% python3 -q
>>> import numpy as np
>>> np.set_printoptions(precision=4, suppress=True, linewidth=100)
>>> X = np.loadtxt("m.csv", delimiter=",")
>>> X
array([[ 1.4   ,  0.8   ,  0.8   , -0.8   ],
       [ 0.9   ,  1.9   ,  0.1   , -1.    ],
       [-0.4   ,  1.1   , -0.6   , -1.4   ],
       [ 0.8   , -0.9   ,  0.6   ,  0.6   ],
       [ 0.2   ,  0.8   ,  0.4   ,  0.4   ],
       [ 0.952 ,  1.8453,  0.2261, -0.9442],
       [ 0.8   , -1.    , -0.5   , -0.2   ]])
>>> Q, R = np.linalg.qr(X)
>>> Q @ R
array([[ 1.4   ,  0.8   ,  0.8   , -0.8   ],
       [ 0.9   ,  1.9   ,  0.1   , -1.    ],
       [-0.4   ,  1.1   , -0.6   , -1.4   ],
       [ 0.8   , -0.9   ,  0.6   ,  0.6   ],
       [ 0.2   ,  0.8   ,  0.4   ,  0.4   ],
       [ 0.952 ,  1.8453,  0.2261, -0.9442],
       [ 0.8   , -1.    , -0.5   , -0.2   ]])
>>> np.round(np.trace(Q @ Q.T), 4)
np.float64(4.0)
>>> Q.shape, R.shape
((7, 4), (4, 4))
>>> A2 = np.c_[X[:, :2] @ np.array([[6, -6], [2, 0]]), np.array([-4, 3, 3, 5, -3, 2, -1])]
>>> A2
array([[10.    , -8.4   , -4.    ],
       [ 9.2   , -5.4   ,  3.    ],
       [-0.2   ,  2.4   ,  3.    ],
       [ 3.    , -4.8   ,  5.    ],
       [ 2.8   , -1.2   , -3.    ],
       [ 9.4026, -5.712 ,  2.    ],
       [ 2.8   , -4.8   , -1.    ]])
>>> np.linalg.matrix_rank(A2)
np.int64(3)
>>> theta = np.radians(45)
>>> R = np.eye(4)
>>> R[1, 1] = R[2, 2] = np.cos(theta)
>>> R[1, 2], R[2, 1] = -np.sin(theta), np.sin(theta)
>>> R
array([[ 1.    ,  0.    ,  0.    ,  0.    ],
       [ 0.    ,  0.7071, -0.7071,  0.    ],
       [ 0.    ,  0.7071,  0.7071,  0.    ],
       [ 0.    ,  0.    ,  0.    ,  1.    ]])
>>> A2 = X @ R.T
>>> np.abs(A2 - X).max(axis=0)
array([0.    , 0.8   , 1.3142, 0.    ])
